% python3 -q
>>> import numpy as np
>>> np.set_printoptions(precision=3, suppress=True, linewidth=200, legacy="1.25")
>>> rd = lambda a: np.round(a, 3) + 0
>>> J = np.load("w.npy")
>>> rd(J)
array([[ 2.281, -0.089,  1.865,  0.556],
       [-2.063,  1.633, -0.056,  1.441],
       [ 2.45 , -0.414,  1.669,  0.199],
       [ 0.268,  1.464,  1.768,  1.912],
       [-2.273,  0.076, -1.872, -0.571],
       [ 0.754,  1.235,  1.945,  1.768],
       [-1.486,  1.785,  0.6  ,  1.801],
       [-2.383,  1.38 , -0.595,  1.031],
       [-0.541, -1.343, -1.875, -1.84 ],
       [ 2.226, -1.532,  0.301, -1.267],
       [ 2.427, -0.359,  1.707,  0.261],
       [ 0.177, -1.623, -1.553, -1.981],
       [ 2.417, -0.337,  1.721,  0.285],
       [ 0.985, -1.784, -1.029, -1.946],
       [-2.255,  0.049, -1.885, -0.599],
       [-0.289, -1.455, -1.777, -1.908],
       [ 0.304,  1.449,  1.783,  1.904],
       [-0.515,  1.711,  1.355,  1.992],
       [ 2.236, -1.525,  0.318, -1.255],
       [ 2.057, -1.635,  0.048, -1.446],
       [ 2.539, -1.023,  1.105, -0.537],
       [ 2.381, -0.263,  1.768,  0.368],
       [-0.365, -1.423, -1.809, -1.889],
       [ 1.137, -1.794, -0.909, -1.914],
       [ 1.532,  0.722,  2.074,  1.353],
       [ 2.465, -1.251,  0.802, -0.845],
       [ 1.808,  0.479,  2.056,  1.129],
       [ 2.223, -1.535,  0.296, -1.271],
       [-2.342,  1.428, -0.51 ,  1.103],
       [-0.909, -1.148, -1.987, -1.705],
       [-2.454,  1.273, -0.77 ,  0.875],
       [-1.445, -0.791, -2.071, -1.414]])
>>> gram = np.cov(J, rowvar=False)
>>> rd(np.corrcoef(J.T))
array([[ 1.   , -0.475,  0.62 , -0.157],
       [-0.475,  1.   ,  0.396,  0.944],
       [ 0.62 ,  0.396,  1.   ,  0.677],
       [-0.157,  0.944,  0.677,  1.   ]])
>>> gram.shape
(4, 4)
>>> rd(np.polyfit(J[:, 3], J[:, 2], 1))
array([0.715, 0.239])
>>> rng = np.random.default_rng(961512)
>>> K = np.array([[1, -3, -2, -2, -1, -3],
...     [-1, 0, -2, -1, 3, 2],
...     [-1, 1, 0, -2, 1, -3],
...     [2, -3, -2, -2, -3, -2],
...     [2, -1, 0, -3, 1, -2],
...     [-1, -2, 3, 2, -2, -1],
...     [1, -2, -3, 3, 0, 3],
...     [-1, -2, 3, 0, 0, 1],
...     [3, 1, 3, -3, 0, -2],
...     [-1, 1, -1, 1, 1, 3]]) * (rng.random((10, 6)) < 0.3)
>>> K
array([[ 0, -3, -2, -2,  0,  0],
       [ 0,  0,  0, -1,  0,  0],
       [-1,  1,  0, -2,  0, -3],
       [ 0, -3,  0,  0,  0,  0],
       [ 0, -1,  0,  0,  0, -2],
       [-1,  0,  0,  2,  0,  0],
       [ 1, -2,  0,  0,  0,  0],
       [ 0,  0,  0,  0,  0,  0],
       [ 0,  0,  0,  0,  0,  0],
       [ 0,  0,  0,  0,  0,  0]])
>>> np.linalg.matrix_rank(K, rtol=0.1)
5
>>> mat = np.loadtxt("x.csv", delimiter=",")
>>> mat
array([[ 6.511, -0.489, -3.629,  2.36 ,  2.933, -0.675,  0.704, -0.318,  3.418, -2.108,  0.284],
       [ 5.504, -0.944, -2.827,  2.768,  1.367,  0.635,  2.527, -2.917,  5.198,  0.133,  0.855],
       [ 1.789,  3.476, -0.11 , -1.145,  2.981,  4.109,  1.753, -0.924, -4.36 ,  2.174,  3.262],
       [ 7.956, -1.745, -2.286,  3.036,  4.08 , -1.103,  1.465, -5.058,  5.157, -1.607, -0.771],
       [-1.449, -1.495, -4.095,  0.605,  1.818, -3.706,  3.457,  0.078,  3.077,  0.989,  2.574],
       [ 0.717,  4.197,  2.397, -0.41 ,  2.215,  5.346, -0.151, -0.158, -2.025,  1.446, -1.3  ],
       [-2.65 , -0.465, -2.688,  3.796, -0.606, -0.578,  2.75 , -1.62 ,  2.013,  1.232,  2.574],
       [-1.866, -3.705, -3.885,  3.352,  0.776, -1.623,  4.26 , -1.899,  1.349, -0.593,  5.068],
       [ 2.358,  4.129,  0.683, -0.26 ,  1.544,  3.794,  2.541, -1.001, -2.634,  2.627,  2.903],
       [ 0.254, -2.757, -2.885,  0.66 ,  0.264, -3.05 ,  2.019, -2.535,  3.031,  0.006,  4.673],
       [-0.504, -3.313, -3.263,  0.402, -1.317, -1.662,  3.174, -1.646,  0.059,  1.249,  4.808],
       [ 0.948, -2.138, -4.912,  3.362, -1.711, -3.105,  3.078, -0.777,  2.964, -0.875,  5.269]])
>>> blk = np.stack([mat, -3 * mat, mat[::-1]])
>>> rd(np.linalg.norm(blk, axis=(1, 2)))
array([31.607, 94.821, 31.607])
>>> rd(np.einsum("bij,cij->bc", blk, blk))
array([[  999.003, -2997.009,   201.127],
       [-2997.009,  8991.027,  -603.38 ],
       [  201.127,  -603.38 ,   999.003]])
>>> np.linalg.matrix_rank(blk)
array([11, 11, 11])
>>> blk.shape
(3, 12, 11)
>>> O, vecs = np.linalg.qr(mat[:, :3])[0], np.linalg.qr(mat[:, 3:])[0]
>>> sig = np.linalg.svd(O.T @ vecs, compute_uv=False)
>>> rd(np.degrees(np.arccos(sig.clip(0, 1))))
array([ 5.708, 10.582, 25.23 ])
>>> (sig > 0.9).sum()
3
>>> rd(sig)
array([0.995, 0.983, 0.905])
>>> X = np.load("block17.npy")
>>> X
array([[ 6,  0,  2,  3,  1,  2, -2,  0, -2,  2],
       [ 0, -2,  1,  2,  1,  2, -5,  1,  3,  3],
       [ 2,  1, -6, -2,  1,  0, -1,  0,  3, -3],
       [ 3,  2, -2,  6,  0, -1, -1, -1,  2,  4],
       [ 1,  1,  1,  0, -2,  4, -2, -4,  2,  3],
       [ 2,  2,  0, -1,  4,  0,  2,  0, -1, -2],
       [-2, -5, -1, -1, -2,  2, -6,  2, -6,  6],
       [ 0,  1,  0, -1, -4,  0,  2, -6, -3, -2],
       [-2,  3,  3,  2,  2, -1, -6, -3,  2,  3],
       [ 2,  3, -3,  4,  3, -2,  6, -2,  3, -2]])
>>> ev, vecs = np.linalg.eigh(X)
>>> vec = np.array([0, 1, 1, 0, 2, 0, 1, 0, 0, 1])
>>> vec @ X @ vec
-10
>>> vec @ X @ vec / (vec @ vec), rd(ev[0]), rd(ev[-1])
(-1.25, -17.004, 13.134)
>>> rd(np.linalg.eigvalsh(X[1:, 1:]))
array([-16.501,  -9.647,  -7.217,  -5.176,  -1.956,   0.8  ,   3.816,   7.385,  12.498])
>>> (np.sign(vecs[:, -1].round(6)) == np.sign(vecs[0, -1].round(6))).astype(int)
array([1, 1, 1, 1, 1, 1, 0, 0, 1, 1])
>>> other = np.c_[mat[:, :8] @ np.array([[3, 2, -3, -3, 0, -1, 2, -1],
...     [0, 1, -2, -2, 3, 0, 0, -2],
...     [1, -2, 1, 1, -1, -2, -1, 1],
...     [0, -2, 2, 0, -2, -1, -1, 1],
...     [-1, -3, -3, 2, -2, -1, 0, -2],
...     [2, -1, -2, 3, -3, -1, -2, -1],
...     [1, -3, 2, 0, 0, -2, -1, -2],
...     [-2, -2, 1, 2, 1, 1, 0, -2]]), np.array([2, -1, -1, -1, 2, 2, 1, 2, 0, 2, 2, -2])]
>>> rd(other)
array([[ 12.961,   5.471, -23.823, -18.979,  -6.717,  -5.597,  14.937, -12.765,   2.   ],
       [ 21.949,   3.699, -15.149, -18.646, -13.097, -12.591,   7.27 ,  -6.264,  -1.   ],
       [ 14.095,  -6.899, -29.298,   4.012,  -6.385, -11.944,  -5.138, -21.725,  -1.   ],
       [ 26.877,   7.251, -28.754, -27.929, -18.93 , -17.385,  15.903,  -3.587,  -1.   ],
       [-14.371,  -9.688,  13.402,  -4.084,   5.96 ,   4.086,   4.547,  -6.051,   2.   ],
       [ 13.19 ,  -9.565, -26.765,  12.004,  -9.612, -12.518, -11.094, -16.282,   2.   ],
       [ -5.198, -10.595,  20.638,   0.006,  -4.973,  -1.706,  -8.002,   4.218,   1.   ],
       [ -5.447, -16.058,  23.366,   2.008, -12.516,  -3.288,  -4.213,   4.092,   2.   ],
       [ 18.344,  -6.048, -23.308,  -2.181,  -3.247, -14.885,  -5.836, -20.155,   0.   ],
       [ -1.398,   3.472,   9.998, -11.825,  -0.619,   1.069,   6.814,   6.589,   2.   ],
       [ -0.316,   0.784,  17.656,  -6.037,  -1.506,   1.613,   2.003,   5.509,   2.   ],
       [ -1.935,   3.416,  19.966, -17.771,   3.734,   3.397,   6.578,   3.703,  -2.   ]])
>>> rd(np.linalg.lstsq(mat, other[:, 0])[0])
array([ 3.,  0.,  1.,  0., -1.,  2.,  1., -2.,  0.,  0.,  0.])
>>> A = np.loadtxt("a.csv", delimiter=",")
>>> rd(A)
array([[0.205, 0.123, 0.205, 0.041, 0.041, 0.041, 0.205, 0.041, 0.205, 0.123],
       [0.123, 0.074, 0.123, 0.025, 0.025, 0.025, 0.123, 0.025, 0.123, 0.074],
       [0.205, 0.123, 0.205, 0.041, 0.041, 0.041, 0.205, 0.041, 0.205, 0.123],
       [0.041, 0.025, 0.041, 0.008, 0.008, 0.008, 0.041, 0.008, 0.041, 0.025],
       [0.041, 0.025, 0.041, 0.008, 0.008, 0.008, 0.041, 0.008, 0.041, 0.025],
       [0.041, 0.025, 0.041, 0.008, 0.008, 0.008, 0.041, 0.008, 0.041, 0.025],
       [0.205, 0.123, 0.205, 0.041, 0.041, 0.041, 0.205, 0.041, 0.205, 0.123],
       [0.041, 0.025, 0.041, 0.008, 0.008, 0.008, 0.041, 0.008, 0.041, 0.025],
       [0.205, 0.123, 0.205, 0.041, 0.041, 0.041, 0.205, 0.041, 0.205, 0.123],
       [0.123, 0.074, 0.123, 0.025, 0.025, 0.025, 0.123, 0.025, 0.123, 0.074]])
>>> np.allclose(A, A.T)
True
>>> rd(np.linalg.det(A))
0.0
>>> rd(A @ A)
array([[0.205, 0.123, 0.205, 0.041, 0.041, 0.041, 0.205, 0.041, 0.205, 0.123],
       [0.123, 0.074, 0.123, 0.025, 0.025, 0.025, 0.123, 0.025, 0.123, 0.074],
       [0.205, 0.123, 0.205, 0.041, 0.041, 0.041, 0.205, 0.041, 0.205, 0.123],
       [0.041, 0.025, 0.041, 0.008, 0.008, 0.008, 0.041, 0.008, 0.041, 0.025],
       [0.041, 0.025, 0.041, 0.008, 0.008, 0.008, 0.041, 0.008, 0.041, 0.025],
       [0.041, 0.025, 0.041, 0.008, 0.008, 0.008, 0.041, 0.008, 0.041, 0.025],
       [0.205, 0.123, 0.205, 0.041, 0.041, 0.041, 0.205, 0.041, 0.205, 0.123],
       [0.041, 0.025, 0.041, 0.008, 0.008, 0.008, 0.041, 0.008, 0.041, 0.025],
       [0.205, 0.123, 0.205, 0.041, 0.041, 0.041, 0.205, 0.041, 0.205, 0.123],
       [0.123, 0.074, 0.123, 0.025, 0.025, 0.025, 0.123, 0.025, 0.123, 0.074]])
>>> vec = np.array([4, 2, 4, 2, 4, 1, 2, 3, 3, 0])
>>> rd(np.linalg.eigvalsh(2 * A - np.eye(10)))
array([-1., -1., -1., -1., -1., -1., -1., -1., -1.,  1.])
>>> np.trace(A)
1.0
>>> left, sig, vt = np.linalg.svd(A)
>>> vecs = vt[:(sig > 1e-8).sum()]
>>> vec = A[3] + -1 * A[0] + rng.integers(2) * np.eye(10)[7]
>>> rd(vec)
array([-0.164, -0.098, -0.164, -0.033, -0.033, -0.033, -0.164, -0.033, -0.164, -0.098])
>>> rd(np.linalg.norm(vec - vecs.T @ vecs @ vec))
0.0
>>> rd(np.diag(vecs.T @ vecs))
array([0.205, 0.074, 0.205, 0.008, 0.008, 0.008, 0.205, 0.008, 0.205, 0.074])
>>> rd(vecs.T @ vecs)
array([[0.205, 0.123, 0.205, 0.041, 0.041, 0.041, 0.205, 0.041, 0.205, 0.123],
       [0.123, 0.074, 0.123, 0.025, 0.025, 0.025, 0.123, 0.025, 0.123, 0.074],
       [0.205, 0.123, 0.205, 0.041, 0.041, 0.041, 0.205, 0.041, 0.205, 0.123],
       [0.041, 0.025, 0.041, 0.008, 0.008, 0.008, 0.041, 0.008, 0.041, 0.025],
       [0.041, 0.025, 0.041, 0.008, 0.008, 0.008, 0.041, 0.008, 0.041, 0.025],
       [0.041, 0.025, 0.041, 0.008, 0.008, 0.008, 0.041, 0.008, 0.041, 0.025],
       [0.205, 0.123, 0.205, 0.041, 0.041, 0.041, 0.205, 0.041, 0.205, 0.123],
       [0.041, 0.025, 0.041, 0.008, 0.008, 0.008, 0.041, 0.008, 0.041, 0.025],
       [0.205, 0.123, 0.205, 0.041, 0.041, 0.041, 0.205, 0.041, 0.205, 0.123],
       [0.123, 0.074, 0.123, 0.025, 0.025, 0.025, 0.123, 0.025, 0.123, 0.074]])
>>> other = A / np.sqrt((A ** 2).mean(axis=1, keepdims=True))
>>> rd(np.linalg.norm(other, axis=1))
array([3.162, 3.162, 3.162, 3.162, 3.162, 3.162, 3.162, 3.162, 3.162, 3.162])
>>> rd(other[7])
array([1.431, 0.859, 1.431, 0.286, 0.286, 0.286, 1.431, 0.286, 1.431, 0.859])
>>> np.linalg.matrix_rank(other) == np.linalg.matrix_rank(A)
True
>>> left, sig, vt = np.linalg.svd(A)
>>> rd(sig)
array([1., 0., 0., 0., 0., 0., 0., 0., 0., 0.])
>>> other = left[:, :1] @ np.diag(sig[:1]) @ vt[:1]
>>> np.linalg.matrix_rank(A, rtol=0.05)
1
>>> rd(other)
array([[0.205, 0.123, 0.205, 0.041, 0.041, 0.041, 0.205, 0.041, 0.205, 0.123],
       [0.123, 0.074, 0.123, 0.025, 0.025, 0.025, 0.123, 0.025, 0.123, 0.074],
       [0.205, 0.123, 0.205, 0.041, 0.041, 0.041, 0.205, 0.041, 0.205, 0.123],
       [0.041, 0.025, 0.041, 0.008, 0.008, 0.008, 0.041, 0.008, 0.041, 0.025],
       [0.041, 0.025, 0.041, 0.008, 0.008, 0.008, 0.041, 0.008, 0.041, 0.025],
       [0.041, 0.025, 0.041, 0.008, 0.008, 0.008, 0.041, 0.008, 0.041, 0.025],
       [0.205, 0.123, 0.205, 0.041, 0.041, 0.041, 0.205, 0.041, 0.205, 0.123],
       [0.041, 0.025, 0.041, 0.008, 0.008, 0.008, 0.041, 0.008, 0.041, 0.025],
       [0.205, 0.123, 0.205, 0.041, 0.041, 0.041, 0.205, 0.041, 0.205, 0.123],
       [0.123, 0.074, 0.123, 0.025, 0.025, 0.025, 0.123, 0.025, 0.123, 0.074]])
>>> rd(np.linalg.norm(A - other) / np.linalg.norm(A))
0.0
>>> rd(np.abs(A - other).max())
0.0
